In [1]: import numpy as np

In [2]: from numpy import linalg as LA

In [3]: np.set_printoptions(precision=2, suppress=True, linewidth=140, floatmode="fixed")

In [4]: m1 = np.load("run6.npy")

In [5]: print(m1)
[[-1 -1 -1 -1 -1]
 [-1 -2 -2 -2 -2]
 [-1 -2 -3 -3 -3]
 [-1 -2 -3 -4 -4]
 [-1 -2 -3 -4 -5]]

In [6]: vec = np.array([-2, -1, 2, 2, -1])

In [7]: target = m1 @ vec

In [8]: c, lr = np.zeros(5), 1 / LA.norm(m1, 2) ** 2

In [9]: for i in range(20):
   ...:     c -= lr * m1.T @ (m1 @ c - target)
   ...:     if i % 5 == 0: print(i, round(LA.norm(m1 @ c - target), 2))
   ...: 
0 2.28
5 2.23
10 2.19
15 2.15

In [10]: print(c)
[-0.03  0.12  0.37  0.49  0.46]

In [11]: print(round(LA.cond(m1), 2))
45.46

In [12]: print(np.trace(m1))
-15

In [13]: print(np.allclose(m1, m1.T))
True

In [14]: print(LA.matrix_power(m1, 2))
[[ 5  9 12 14 15]
 [ 9 17 23 27 29]
 [12 23 32 38 41]
 [14 27 38 46 50]
 [15 29 41 50 55]]

In [15]: m1.inv()
AttributeError: 'numpy.ndarray' object has no attribute 'inv'


In [16]: print(np.allclose(m1 @ m1.T, m1.T @ m1))
True

In [17]: vals, vecs = LA.eig(m1)

In [18]: print(np.round(m1 @ vecs[:, 0] - vals[0] * vecs[:, 0], 2) + 0)
[0.00 0.00 0.00 0.00 0.00]

In [19]: print(np.sort(LA.eigvals(m1.T)))
[-12.34  -1.45  -0.58  -0.35  -0.27]

In [20]: print(vals)
[-12.34  -1.45  -0.58  -0.35  -0.27]

In [21]: print(np.sort(LA.eigvals(LA.inv(m1))))
[-3.68 -2.83 -1.72 -0.69 -0.08]

In [22]: print(round(float(np.prod(vals)), 2))
-1.0

In [23]: A2 = np.array([[1, 1], [1, -1]])

In [24]: rng = np.random.default_rng(70994)

In [25]: J = np.kron(A2, np.kron(A2, A2))[rng.permutation(8)][:4]

In [26]: print(J)
[[ 1  1  1  1 -1 -1 -1 -1]
 [ 1  1 -1 -1  1  1 -1 -1]
 [ 1 -1 -1  1  1 -1 -1  1]
 [ 1 -1  1 -1  1 -1  1 -1]]

In [27]: f = np.array([1, 3])

In [28]: print(np.array([np.convolve(row, f, "same") for row in J]))
[[ 1  4  4  4  2 -4 -4 -4]
 [ 1  4  2 -4 -2  4  2 -4]
 [ 1  2 -4 -2  4  2 -4 -2]
 [ 1  2 -2  2 -2  2 -2  2]]

In [29]: print(np.convolve(J[0], f))
[ 1  4  4  4  2 -4 -4 -4 -3]

In [30]: print(np.polyval(f, J[0]))
[4 4 4 4 2 2 2 2]

In [31]: print(np.cross(J[0, :3], J[3, :3]))
[ 2  0 -2]

In [32]: vals, vecs = LA.eigh(m1)

In [33]: print(vecs @ np.diag(vals) @ vecs.T)
[[-1.00 -1.00 -1.00 -1.00 -1.00]
 [-1.00 -2.00 -2.00 -2.00 -2.00]
 [-1.00 -2.00 -3.00 -3.00 -3.00]
 [-1.00 -2.00 -3.00 -4.00 -4.00]
 [-1.00 -2.00 -3.00 -4.00 -5.00]]

In [34]: print(np.round(vecs.T @ vecs, 2) + 0)
[[1.00 0.00 0.00 0.00 0.00]
 [0.00 1.00 0.00 0.00 0.00]
 [0.00 0.00 1.00 0.00 0.00]
 [0.00 0.00 0.00 1.00 0.00]
 [0.00 0.00 0.00 0.00 1.00]]

In [35]: print(np.round(vecs.T @ m1 @ vecs, 2) + 0)
[[-12.34   0.00   0.00   0.00   0.00]
 [  0.00  -1.45   0.00   0.00   0.00]
 [  0.00   0.00  -0.58   0.00   0.00]
 [  0.00   0.00   0.00  -0.35   0.00]
 [  0.00   0.00   0.00   0.00  -0.27]]

In [36]: print(LA.eigvalsh(m1 + 2 * np.eye(5)))
[-10.34   0.55   1.42   1.65   1.73]

In [37]: print(np.unique(vals.round(6) + 0, return_counts=True)[1])
[1 1 1 1 1]

In [38]: print(J[3] @ J[0])
0

In [39]: print(LA.norm(J, axis=1))
[2.83 2.83 2.83 2.83]

In [40]: print(LA.norm(J, axis=1).argmax())
0

In [41]: U, sv, vt = LA.svd(J, full_matrices=False)

In [42]: print(np.cumsum(sv ** 2) / np.sum(sv ** 2))
[0.25 0.50 0.75 1.00]

In [43]: print(sv)
[2.83 2.83 2.83 2.83]

In [44]: print(np.round(U.T @ U, 2) + 0)
[[1.00 0.00 0.00 0.00]
 [0.00 1.00 0.00 0.00]
 [0.00 0.00 1.00 0.00]
 [0.00 0.00 0.00 1.00]]

In [45]: print(np.allclose(U * sv @ vt, J))
True

In [46]: arr = np.loadtxt("a.csv", delimiter=",")

In [47]: print(arr)
[[-1.50  0.00 -3.04 -1.20]
 [-0.60  1.10 -1.24  0.40]
 [ 1.00  0.00  1.97  1.00]
 [ 0.90  1.70  1.77 -1.00]
 [ 0.00 -1.80  0.05  0.50]
 [-0.90 -2.60 -1.78  1.30]
 [ 0.40  0.10  0.89  0.50]
 [-1.90 -0.50 -3.80  1.40]
 [-2.00 -0.10 -3.99 -0.70]
 [ 1.30 -1.40  2.62 -0.70]
 [-0.50  0.80 -1.02 -1.30]
 [-0.20  0.90 -0.41 -1.50]
 [ 1.30  0.50  2.59 -0.60]
 [ 0.60 -0.50  1.27 -0.50]
 [ 0.70 -0.60  1.42  0.10]
 [ 0.90 -1.10  1.74 -0.90]
 [ 0.50  0.70  0.96  0.90]
 [ 0.40 -0.10  0.78 -0.20]
 [-1.40 -0.10 -2.76  0.40]
 [-0.40 -0.60 -0.85 -0.10]
 [ 0.10  0.10  0.16  1.40]
 [ 1.70  0.90  3.34 -0.90]
 [-0.50 -1.40 -1.06  0.30]
 [-1.30  0.70 -2.65 -0.70]
 [ 1.60  1.10  3.20 -0.20]
 [-0.40 -1.20 -0.77 -0.10]
 [ 1.80 -1.10  3.56 -0.50]
 [ 0.30 -1.80  0.71 -0.50]]

In [48]: vec = np.array([-1, -2, -2, 2])

In [49]: target = arr @ vec

In [50]: print(LA.solve(arr.T @ arr, arr.T @ target))
[-1.00 -2.00 -2.00  2.00]

In [51]: print(np.round(LA.pinv(arr) @ arr, 2) + 0)
[[1.00 0.00 0.00 0.00]
 [0.00 1.00 0.00 0.00]
 [0.00 0.00 1.00 0.00]
 [0.00 0.00 0.00 1.00]]

In [52]: print(LA.lstsq(arr, target)[0])
[-1.00 -2.00 -2.00  2.00]

In [53]: target = target + 0.02 * rng.normal(size=28)

In [54]: print(target)
[  5.17   1.72  -2.92  -9.87   4.48  12.26  -1.33  13.29   8.80  -5.12  -1.68  -3.79  -8.67  -3.14  -2.13  -4.00  -2.06  -2.15   7.90
   3.07   2.18 -11.99   6.05   3.80 -10.55   4.14  -7.71   0.87]

In [55]: c, *_ = LA.lstsq(arr, target)

In [56]: print(c)
[-1.18 -2.00 -1.91  2.00]

In [57]: print([round(float(LA.norm(LA.solve(arr.T @ arr + lam * np.eye(4), arr.T @ target))), 2) for lam in (0, 1, 10, 100)])
[3.61, 3.53, 3.04, 1.64]

In [58]: print(c.round())
[-1.00 -2.00 -2.00  2.00]

In [59]: print(np.round(LA.norm(target - arr @ c), 2))
0.12
